$ ipython --no-banner

In [1]: import numpy as np

In [2]: from numpy import linalg as LA

In [3]: np.set_printoptions(precision=2, suppress=True, linewidth=200, floatmode="fixed")

In [4]: def rnd(a):
   ...:     return np.round(a, 2) + 0
   ...: 

In [5]: feats = np.load("w.npy")

In [6]: print(feats)
[[-3.00  0.00  0.00]
 [ 0.00 -2.00 -1.00]
 [ 0.00 -1.00 -2.00]]

In [7]: print((feats + feats.T) / 2)
[[-3.00  0.00  0.00]
 [ 0.00 -2.00 -1.00]
 [ 0.00 -1.00 -2.00]]

In [8]: print(np.allclose(feats, feats.T))
True

In [9]: assert feats == feats.T
ValueError: The truth value of an array with more than one element is ambiguous. Use a.any() or a.all()


In [10]: print((feats - feats.T) / 2)
[[0.00 0.00 0.00]
 [0.00 0.00 0.00]
 [0.00 0.00 0.00]]

In [11]: print(rnd(LA.eigvalsh(feats).min()))
-3.0

In [12]: print(np.all(LA.eigvalsh(feats) > 0))
False

In [13]: print([round(float(LA.det(feats[:i, :i])), 2) + 0 for i in range(1, 4)])
[-3.0, 6.0, -9.0]

In [14]: m1 = np.load("run19.npy")

In [15]: print(m1)
[[ 0 -4  0  0  0  0]
 [ 5 -6  0  0  0  0]
 [ 4 -3  0  0  0  0]
 [ 0  0  0 -4  0  0]
 [ 0  0  5 -6  0  0]
 [ 0  0  4 -3  0  0]
 [ 0  0  0  0  0 -4]
 [ 0  0  0  0  5 -6]
 [ 0  0  0  0  4 -3]]

In [16]: u, r1 = feats[2], feats[0]

In [17]: print(u @ u)
5.0

In [18]: p = (u @ r1) / (u @ u) * u

In [19]: print((r1 - p) @ u)
0.0

In [20]: print(r1 - p)
[-3.00  0.00  0.00]

In [21]: print(LA.matrix_rank(np.outer(u, r1)))
1

In [22]: print(np.outer(u, r1))
[[-0.00  0.00  0.00]
 [ 3.00 -0.00 -0.00]
 [ 6.00 -0.00 -0.00]]

In [23]: q, R = LA.qr(m1)

In [24]: print(q.shape, R.shape)
(9, 6) (6, 6)

In [25]: print(rnd(q))
[[ 0.00  0.94  0.00  0.00  0.00  0.00]
 [-0.78  0.21  0.00  0.00  0.00  0.00]
 [-0.62 -0.26  0.00  0.00  0.00  0.00]
 [ 0.00  0.00  0.00 -0.94  0.00  0.00]
 [ 0.00  0.00 -0.78 -0.21  0.00  0.00]
 [ 0.00  0.00 -0.62  0.26  0.00  0.00]
 [ 0.00  0.00  0.00  0.00  0.00  0.94]
 [ 0.00  0.00  0.00  0.00 -0.78  0.21]
 [ 0.00  0.00  0.00  0.00 -0.62 -0.26]]

In [26]: print(rnd(q @ R))
[[ 0.00 -4.00  0.00  0.00  0.00  0.00]
 [ 5.00 -6.00  0.00  0.00  0.00  0.00]
 [ 4.00 -3.00  0.00  0.00  0.00  0.00]
 [ 0.00  0.00  0.00 -4.00  0.00  0.00]
 [ 0.00  0.00  5.00 -6.00  0.00  0.00]
 [ 0.00  0.00  4.00 -3.00  0.00  0.00]
 [ 0.00  0.00  0.00  0.00  0.00 -4.00]
 [ 0.00  0.00  0.00  0.00  5.00 -6.00]
 [ 0.00  0.00  0.00  0.00  4.00 -3.00]]

In [27]: print(rnd(np.trace(q @ q.T)))
6.0

In [28]: print(rnd(np.abs(np.diag(R))))
[6.40 4.24 6.40 4.24 6.40 4.24]

In [29]: print(rnd(abs(R[0, 0])), rnd(LA.norm(m1[:, 0])))
6.4 6.4

In [30]: print(rnd(q.T @ q))
[[1.00 0.00 0.00 0.00 0.00 0.00]
 [0.00 1.00 0.00 0.00 0.00 0.00]
 [0.00 0.00 1.00 0.00 0.00 0.00]
 [0.00 0.00 0.00 1.00 0.00 0.00]
 [0.00 0.00 0.00 0.00 1.00 0.00]
 [0.00 0.00 0.00 0.00 0.00 1.00]]
